$ python -q
>>> import numpy as np
>>> np.set_printoptions(precision=4, suppress=True, linewidth=160, sign=" ")
>>> K = np.load("a.npy")
>>> K
array([[ 1,  1,  0,  0,  0,  0,  0,  0,  0,  0,  0,  1,  3],
       [ 2,  2,  0,  0,  0,  0,  0,  0,  0,  0,  3,  3,  1],
       [ 0,  0,  1,  2,  0,  0,  0,  2,  0,  0,  0,  0,  0],
       [ 0,  0,  3,  0,  0,  0,  0,  3,  0,  3,  0,  0,  0],
       [ 0,  0,  0,  0,  0,  1,  0,  0,  0,  0,  0,  0,  0],
       [ 0,  0,  0,  0,  2,  3,  3,  0,  3,  0,  0,  0,  0],
       [ 0,  0,  0,  0,  0,  0,  2,  0,  0,  0,  0,  0,  0],
       [ 0,  0,  0,  2,  0,  0,  0,  3,  0,  3,  0,  0,  0],
       [ 0,  0,  0,  0,  3,  2,  1,  0,  2,  0,  0,  0,  0],
       [ 0,  0,  0,  0,  0,  0,  0,  2,  0,  0,  0,  0,  0],
       [ 0,  3,  0,  0,  0,  0,  0,  0,  0,  0,  3,  2,  3],
       [ 1,  2,  0,  0,  0,  0,  0,  0,  0,  0,  2,  1,  3],
       [ 1,  1,  0,  0,  0,  0,  0,  0,  0,  0,  2,  0,  2]])
>>> rng = np.random.default_rng(765478)
>>> z = rng.permutation(13)
>>> z
array([  0,  12,   9,   4,   7,   2,  10,   5,   1,  11,   3,   6,   8])
>>> B = K[z][:, z]
>>> np.diag(B)
array([ 1,  2,  0,  0,  3,  1,  3,  3,  2,  1,  0,  2,  2])
>>> np.trace(B)
np.int64(20)
>>> np.allclose(B, K)
False
>>> np.round(np.linalg.det(B), 4), np.round(np.linalg.det(K[z]), 4)
(np.float64(5280.0), np.float64(5280.0))
>>> np.sort(np.abs(np.linalg.eigvals(K)))
array([ 0.4683,  0.9512,  0.9512,  1.2649,  1.2649,  1.6634,  1.7581,  2.    ,  2.1175,  2.1175,  5.5257,  6.089 ,  8.8259])
>>> np.trace(K)
np.int64(20)
>>> round(float(np.linalg.det(K)), 4)
5280.0
>>> m1 = np.loadtxt("x.csv", delimiter=",")
>>> m1
array([[ -2.,  -1.,   0.,   1.,   2.,   3.,   4.,   5.,   6.,   7.,   8.,   9.,  10.,  11.,  12.,  13.],
       [ 14.,  15.,  16.,  17.,  18.,  19.,  20.,  21.,  22.,  23.,  24.,  25.,  26.,  27.,  28.,  29.],
       [ 30.,  31.,  32.,  33.,  34.,  35.,  36.,  37.,  38.,  39.,  40.,  41.,  42.,  43.,  44.,  45.],
       [ 46.,  47.,  48.,  49.,  50.,  51.,  52.,  53.,  54.,  55.,  56.,  57.,  58.,  59.,  60.,  61.],
       [ 62.,  63.,  64.,  65.,  66.,  67.,  68.,  69.,  70.,  71.,  72.,  73.,  74.,  75.,  76.,  77.],
       [ 78.,  79.,  80.,  81.,  82.,  83.,  84.,  85.,  86.,  87.,  88.,  89.,  90.,  91.,  92.,  93.],
       [ 94.,  95.,  96.,  97.,  98.,  99., 100., 101., 102., 103., 104., 105., 106., 107., 108., 109.],
       [110., 111., 112., 113., 114., 115., 116., 117., 118., 119., 120., 121., 122., 123., 124., 125.],
       [126., 127., 128., 129., 130., 131., 132., 133., 134., 135., 136., 137., 138., 139., 140., 141.]])
>>> left, sig, Vh = np.linalg.svd(m1)
>>> evecs = Vh[:(sig > 1e-8).sum()]
>>> x = m1[6] + 2 * m1[4] + rng.integers(2) * np.eye(16)[1]
>>> x
array([ 218.,  222.,  224.,  227.,  230.,  233.,  236.,  239.,  242.,  245.,  248.,  251.,  254.,  257.,  260.,  263.])
>>> np.linalg.matrix_rank(np.vstack([m1, x]))
np.int64(3)
>>> round(np.linalg.norm(x - evecs.T @ evecs @ x), 4)
np.float64(0.9018)
>>> np.diag(evecs.T @ evecs)
array([ 0.2279,  0.1868,  0.1515,  0.1221,  0.0985,  0.0809,  0.0691,  0.0632,  0.0632,  0.0691,  0.0809,  0.0985,  0.1221,  0.1515,  0.1868,  0.2279])
>>> np.round(np.linalg.norm(m1, 2) / np.linalg.norm(m1), 4)
np.float64(0.9996)
>>> np.argsort(-np.linalg.norm(m1, axis=0).round(6), kind="stable")[:3]
array([ 15,  14,  13])
>>> np.linalg.matrix_rank(m1, rtol=0.1)
np.int64(1)
>>> np.linalg.cond(m1) > 100
np.True_
>>> rank = np.linalg.matrix_rank(m1)
>>> rank
np.int64(2)
>>> N = np.linalg.svd(m1)[2][rank:].T
>>> [int(np.linalg.matrix_rank(m1[:i])) for i in range(1, len(m1) + 1)]
[1, 2, 2, 2, 2, 2, 2, 2, 2]
>>> np.allclose(m1 @ N, 0)
True
>>> [int(np.linalg.matrix_rank(np.delete(m1, i, axis=0))) for i in range(9)]
[2, 2, 2, 2, 2, 2, 2, 2, 2]
>>> np.abs(np.diag(np.linalg.qr(m1)[1])) > 1e-9
array([ True,  True, False, False, False, False, False, False, False])
>>> np.unique(m1.round(6), axis=0).shape
(9, 16)
>>> W1 = np.array([[1, 1],
...     [1, 2],
...     [0, 0],
...     [2, 1],
...     [1, 2],
...     [0, 0],
...     [1, 0],
...     [1, 1],
...     [2, 2],
...     [2, 2],
...     [0, 2],
...     [0, 0],
...     [1, 1],
...     [0, 1],
...     [0, 1],
...     [2, 0]])
>>> c = np.array([0, -2])
>>> hid = np.maximum(m1 @ W1 + c, 0)
>>> (hid > 0).astype(int)
array([[ 1,  1],
       [ 1,  1],
       [ 1,  1],
       [ 1,  1],
       [ 1,  1],
       [ 1,  1],
       [ 1,  1],
       [ 1,  1],
       [ 1,  1]])
>>> C = np.array([[1, -3], [-1, 0]])
>>> W1 @ C
array([[ 0, -3],
       [-1, -3],
       [ 0,  0],
       [ 1, -6],
       [-1, -3],
       [ 0,  0],
       [ 1, -3],
       [ 0, -3],
       [ 0, -6],
       [ 0, -6],
       [-2,  0],
       [ 0,  0],
       [ 0, -3],
       [-1,  0],
       [-1,  0],
       [ 2, -6]])
>>> F = np.cumsum(np.array([[0, -1, 3, 2, -1, -3, 3, -3],
...     [3, -3, 1, 2, 2, 1, 3, 2],
...     [2, 2, 2, -1, 0, -2, 2, 3],
...     [-2, 0, 2, 1, -3, -1, 0, -2],
...     [-2, -1, -2, 2, 2, 3, 2, 0],
...     [-2, 3, 2, 1, 1, 2, 3, 0],
...     [-2, -1, -1, -3, -1, 1, 0, 2],
...     [0, -2, 1, 1, 2, -2, -2, 0],
...     [-3, 0, -1, 3, -3, 2, -1, 2],
...     [-1, 0, 3, -3, 1, 1, 1, 0],
...     [-3, 3, 3, 3, -1, 3, 2, 2]]), axis=0)
>>> F
array([[  0,  -1,   3,   2,  -1,  -3,   3,  -3],
       [  3,  -4,   4,   4,   1,  -2,   6,  -1],
       [  5,  -2,   6,   3,   1,  -4,   8,   2],
       [  3,  -2,   8,   4,  -2,  -5,   8,   0],
       [  1,  -3,   6,   6,   0,  -2,  10,   0],
       [ -1,   0,   8,   7,   1,   0,  13,   0],
       [ -3,  -1,   7,   4,   0,   1,  13,   2],
       [ -3,  -3,   8,   5,   2,  -1,  11,   2],
       [ -6,  -3,   7,   8,  -1,   1,  10,   4],
       [ -7,  -3,  10,   5,   0,   2,  11,   4],
       [-10,   0,  13,   8,  -1,   5,  13,   6]])
>>> f, v = F[8], F[5]
>>> f @ v
np.int64(247)
>>> p = (f @ v) / (f @ f) * f
>>> round(float(np.linalg.norm(f + v) ** 2 + np.linalg.norm(f - v) ** 2), 4)
1120.0
>>> x = np.array([-9, -3, 5, -4, -2, -1, 9, 6])
>>> target = F @ x
>>> np.linalg.solve(F.T @ F, F.T @ target)
array([-9., -3.,  5., -4., -2., -1.,  9.,  6.])
>>> target = target + 0.3 * rng.normal(size=11)
>>> target
array([  24.2147,   37.1737,   64.5955,   83.8391,   98.255 ,  135.8539,  177.4735,  164.065 ,  180.6499,  222.9697,  273.2075])
>>> c, *_ = np.linalg.lstsq(F, target)
>>> np.round(np.linalg.norm(target - F @ c), 4)
np.float64(0.4786)
>>> [round(float(np.linalg.norm(np.linalg.solve(F.T @ F + lam * np.eye(8), F.T @ target))), 2) for lam in (0, 1, 10, 100)]
[15.93, 15.34, 13.15, 11.01]
>>> J = np.load("data.npy")
>>> J
array([[32.1908, 21.0071,  9.5351, 21.0384, 19.39  , 10.6198, 20.3282, -0.0178, 19.1905, 10.2129, 21.3857,  1.4239, -1.4785],
       [30.5295, 19.9344,  9.4964, 21.4923, 20.3555,  9.5468, 20.0122,  0.2512, 20.3923,  9.1137, 21.9672, -1.179 , -1.6612],
       [28.684 , 21.1273,  9.7201, 20.2724, 20.067 ,  9.0829, 18.9269, -1.5174, 22.2245,  8.9182, 19.4262,  0.3942,  1.1818],
       [31.082 , 19.2728,  9.9316, 18.4161, 21.2889, 12.7479, 19.9815,  0.4849, 19.4323,  9.8062, 18.3302,  2.3166,  0.6608],
       [30.64  , 22.4467,  9.0088, 19.4277, 19.3167, 10.153 , 19.4934,  0.4547, 19.6095, 10.5341, 20.6693, -0.3852, -1.0496],
       [30.1583, 20.2793,  9.8473, 19.8091, 20.3935,  9.5671, 20.7571, -1.8907, 20.9861,  8.6715, 19.8616,  0.055 ,  1.2854],
       [30.3441, 19.7743, 11.6367, 20.7423, 20.5498, 10.1145, 19.4518,  0.0911, 19.5514, 12.2667, 20.0145,  1.3116,  0.6455],
       [29.701 , 20.0947, 10.2116, 20.5813, 18.7455, 10.0223, 21.4962,  1.5406, 19.5576, 10.7567, 20.2713,  1.0791,  1.068 ],
       [29.6084, 18.7011, 10.7023, 20.1694, 19.038 ,  9.622 , 21.1747,  0.2679, 18.0842, 10.2357, 21.1832, -1.3422,  0.4296],
       [29.6442, 22.0066,  8.9678, 19.7369, 20.6231,  9.9451, 20.8339, -1.9733, 21.8102,  9.7075, 19.4712,  0.0052,  0.2819],
       [29.3592, 20.3134,  8.7012, 19.9316, 18.9643,  8.5563, 19.7718, -0.6689, 20.7691,  8.3361, 19.309 ,  0.6649,  0.1276],
       [29.8722, 22.1073,  8.597 , 20.3859, 18.9448,  8.1528, 20.6272, -1.5848, 21.2715,  9.2957, 20.3646,  0.4828, -0.4413],
       [29.672 , 20.729 , 10.4319, 19.3587, 19.0721, 10.8736, 20.9488,  0.1387, 18.5202, 11.3246, 18.6556, -1.3784,  1.3463],
       [30.7695, 20.5484,  9.6893, 18.9191, 19.4226,  9.1658, 20.5658,  0.3076, 20.6472,  9.7919, 19.6124,  0.0234, -0.4184],
       [29.6365, 20.9116,  9.4659, 19.5941, 20.9524,  9.9584, 18.5867,  1.6674, 21.1812, 10.9277, 20.2919,  0.8356,  0.5041],
       [31.4768, 20.4698, 10.8217, 20.8844, 21.2002, 10.3006, 21.4865, -1.3207, 20.5577, 11.0685, 20.4934,  0.25  ,  0.7882],
       [29.3406, 20.3992, 10.9751, 20.1983, 18.3471, 10.1393, 20.3482, -1.8231, 18.9801,  8.4744, 20.0717,  0.2363,  0.7008],
       [26.4109, 20.4348,  9.6116, 19.3043, 19.6769, 10.0397, 18.4259, -1.712 , 20.4227,  9.4433, 19.0366,  0.0355, -1.4061],
       [30.374 , 19.2881,  9.1818, 19.9267, 19.736 ,  9.67  , 18.3331, -0.1323, 20.9496, 10.3386, 20.6174,  2.4881, -0.254 ],
       [30.2252, 20.0774,  9.1437, 18.8394, 21.0903,  9.5737, 19.1808,  0.4466, 19.8946, 11.1205, 21.3663, -0.0477, -0.4846],
       [30.7634, 17.7715,  9.6017, 20.6537, 21.4235,  9.023 , 20.5306, -1.473 , 19.8305, 11.2696, 20.2356, -0.4953,  0.4408],
       [30.9416, 18.5421,  9.1898, 21.099 , 21.0774, 11.9729, 20.5782, -2.0072, 20.0654, 10.8777, 19.8734, -0.2875,  0.1609],
       [29.7368, 19.1945,  9.8078, 19.69  , 19.8921, 10.1539, 20.4167,  1.2333, 19.9346,  9.2426, 19.0805,  1.8311, -0.1215],
       [30.8577, 21.4709,  9.3642, 20.1514, 18.8394, 10.8611, 20.4734, -0.3377, 18.8569,  9.1649, 18.2101,  1.2674, -0.5347],
       [28.6991, 20.1976,  9.2809, 19.64  , 19.8484,  8.9391, 20.6114,  0.2183, 18.4932, 10.3042, 20.2311, -0.4602, -1.0111],
       [29.0698, 20.0118,  9.8578, 18.2548, 18.1188,  8.8827, 19.5695,  1.4531, 19.2077,  8.9423, 19.9037,  0.9272,  0.8285],
       [29.3323, 21.3615, 11.7631, 20.9151, 17.753 ,  7.7429, 20.8328, -0.6704, 19.8839, 10.0197, 20.6633,  0.7358, -0.0256],
       [30.6607, 18.6111,  9.964 , 20.5633, 19.3337,  9.33  , 20.1213,  1.3932, 19.7849, 11.1379, 22.746 ,  0.1725,  1.5394],
       [29.8707, 22.0962,  8.9102, 21.6811, 19.4379,  9.0711, 18.727 , -0.3395, 20.4912, 10.2754, 21.7875,  0.7593,  0.5287],
       [30.0023, 20.3959, 10.9922, 19.843 , 19.8843, 11.3814, 22.2838, -1.6171, 20.1732, 10.2038, 20.2923,  1.3451, -0.8465],
       [28.6439, 18.674 ,  9.9071, 18.647 , 20.6593, 10.7445, 21.1326,  2.3022, 19.6429, 12.3609, 18.9651, -0.5002, -1.6653],
       [30.4689, 20.1057, 10.5286, 23.6588, 20.8626, 11.3477, 20.0645,  0.6479, 20.8662,  9.8502, 21.3003, -0.084 ,  0.5365],
       [31.1762, 18.8725,  9.0519, 22.0326, 19.4826,  9.0995, 19.0067, -0.2105, 19.9014,  9.2579, 18.7155,  2.313 ,  1.8703],
       [29.7567, 19.6989, 10.049 , 19.0182, 19.7721, 11.0566, 18.4336, -1.1845, 20.0287, 12.1051, 19.3531, -1.6663, -0.4273],
       [29.5256, 21.3078,  9.808 , 20.0125, 21.3164,  8.5666, 19.8757,  1.5909, 18.0192,  9.8069, 19.3162, -1.9342,  0.1904],
       [27.6921, 17.8335,  9.7182, 19.2268, 21.1477, 11.1484, 21.8551,  0.054 , 20.7891,  8.2167, 20.1817, -1.4889,  0.1529],
       [30.8916, 18.3186, 10.002 , 19.3997, 18.7481,  9.4741, 19.6205, -0.7677, 20.1277,  8.9712, 19.459 , -1.0149,  0.4963],
       [29.5151, 19.0114, 10.0287, 21.0018, 21.2055,  9.7318, 21.1263,  4.0496, 19.6876,  9.2576, 19.6665,  0.9099, -0.8255],
       [29.0996, 20.4597, 10.8507, 18.7695, 20.0465, 10.8438, 19.499 , -0.184 , 18.9648, 11.0815, 20.2797,  1.1602,  0.7861],
       [30.15  , 20.3654,  8.3442, 20.4816, 18.6841, 10.2932, 20.2889,  0.2032, 21.5975, 10.1351, 19.2696, -1.5902, -0.7621],
       [30.5945, 20.0547, 10.8157, 20.1542, 20.1826,  9.3463, 20.2365, -1.0713, 19.9172, 11.4032, 20.8074, -0.2667, -0.6247],
       [28.9783, 19.0403, 10.2913, 19.3378, 20.6339,  9.9753, 20.1328, -0.7935, 20.6617,  9.1338, 18.0718,  0.6665,  0.8295],
       [30.2033, 19.5254, 10.4429, 20.5134, 20.9632, 10.0545, 20.1418,  0.4115, 21.3535,  9.9384, 19.7896,  0.7982,  1.7971],
       [31.5269, 21.5547,  9.9254, 18.623 , 18.814 ,  8.1295, 19.0186, -2.1744, 19.9406,  9.3925, 20.6386, -1.0791,  1.5612],
       [30.5667, 19.119 , 10.3003, 19.7725, 18.8697,  9.8468, 19.2617, -0.378 , 20.3931, 10.9635, 21.5962, -1.7971,  0.6665]])
>>> B = J / np.linalg.norm(J, axis=1, keepdims=True)
>>> gram = B @ B.T
>>> (gram - 2 * np.eye(45)).round(6).argmax(axis=1)
array([ 23,  24,   9,  22,  13,  41,  38,  25,  24,   5,  11,  10,  15,  25,  19,  40,   5,   9,  14,  14,  15,  15,  42,   0,  40,  13,  16,  44,  11,  15,
        24,  42,  42,  40,  24,  41,  44,  22,   6,  13,  15,  42,  41,   5,  36])
>>> round(float(np.degrees(np.arccos(np.clip(gram[19, 39], -1, 1)))), 4)
4.4345
>>> np.linalg.norm(B, axis=1)
array([ 1.,  1.,  1.,  1.,  1.,  1.,  1.,  1.,  1.,  1.,  1.,  1.,  1.,  1.,  1.,  1.,  1.,  1.,  1.,  1.,  1.,  1.,  1.,  1.,  1.,  1.,  1.,  1.,  1.,  1.,
        1.,  1.,  1.,  1.,  1.,  1.,  1.,  1.,  1.,  1.,  1.,  1.,  1.,  1.,  1.])
